$ python3 -q
>>> import numpy as np
>>> import numpy.linalg as la
>>> np.set_printoptions(suppress=True, linewidth=120)
>>> arr = np.load("test1.npy")
>>> arr
array([[-10.78, -11.1 ,   2.85,  12.35],
       [  8.04,  -4.  , -17.86,   0.53],
       [ -9.48,  10.71, -12.95,   5.27],
       [ -8.36,   3.01,  13.88,  11.33],
       [ -8.3 ,  11.26,  11.97,   7.82],
       [ 14.74,  -8.5 ,   8.6 ,   6.04],
       [ -5.41,   9.  , -16.24,   5.1 ],
       [  7.18, -16.17,  -5.46,   7.56],
       [ -3.75,  10.71,  -7.15,  14.84],
       [-13.91,   2.19,  12.25,  -7.19],
       [ 14.55,  12.95,  -4.45,   0.85],
       [ -4.13,  -2.43,  -8.63,  17.39],
       [  6.63, -15.49,  -7.  ,   8.19],
       [ -6.15,   4.82, -17.26,  -6.4 ],
       [-10.65,  12.84,  -6.65,   8.81],
       [  1.57,   5.21, -14.35,  12.83]])
>>> Xc = arr - arr.mean(axis=0)
>>> U, sigma, VT = la.svd(Xc, full_matrices=False)
>>> (np.sign(U[:, 0]) == np.sign(U[0, 0])).astype(int)
array([1, 0, 1, 1, 1, 0, 0, 0, 1, 1, 0, 0, 0, 0, 1, 0])
>>> np.round((sigma ** 2).sum() ** 2 / (sigma ** 4).sum(), 2)
np.float64(3.34)
>>> np.abs(U[:, 0]).argmax()
np.int64(4)
>>> np.searchsorted(np.cumsum(sigma ** 2) / (sigma ** 2).sum(), 0.9) + 1
np.int64(4)
>>> np.round(sigma ** 2 / (sigma ** 2).sum(), 2)
array([0.37, 0.35, 0.16, 0.12])
>>> np.abs(VT[0]).argmax()
np.int64(0)
>>> np.round(np.abs(VT[-1]), 2)
array([0.4 , 0.38, 0.12, 0.83])
>>> la.matrix_rank(Xc)
np.int64(4)
>>> rng = np.random.default_rng(3854)
>>> z = rng.permutation(4)
>>> A2 = arr[:, z] * rng.choice([-1, 1], 4)
>>> A2
array([[  2.85, -10.78,  12.35,  11.1 ],
       [-17.86,   8.04,   0.53,   4.  ],
       [-12.95,  -9.48,   5.27, -10.71],
       [ 13.88,  -8.36,  11.33,  -3.01],
       [ 11.97,  -8.3 ,   7.82, -11.26],
       [  8.6 ,  14.74,   6.04,   8.5 ],
       [-16.24,  -5.41,   5.1 ,  -9.  ],
       [ -5.46,   7.18,   7.56,  16.17],
       [ -7.15,  -3.75,  14.84, -10.71],
       [ 12.25, -13.91,  -7.19,  -2.19],
       [ -4.45,  14.55,   0.85, -12.95],
       [ -8.63,  -4.13,  17.39,   2.43],
       [ -7.  ,   6.63,   8.19,  15.49],
       [-17.26,  -6.15,  -6.4 ,  -4.82],
       [ -6.65, -10.65,   8.81, -12.84],
       [-14.35,   1.57,  12.83,  -5.21]])
>>> U, _, VT = la.svd(arr.T @ A2)
>>> np.round(U @ VT, 2) + 0
array([[ 0.,  1.,  0.,  0.],
       [ 0.,  0.,  0., -1.],
       [ 1.,  0.,  0.,  0.],
       [ 0.,  0.,  1.,  0.]])
>>> np.round(la.lstsq(arr, A2)[0], 2) + 0
array([[ 0.,  1.,  0.,  0.],
       [ 0.,  0.,  0., -1.],
       [ 1.,  0.,  0.,  0.],
       [ 0.,  0.,  1.,  0.]])
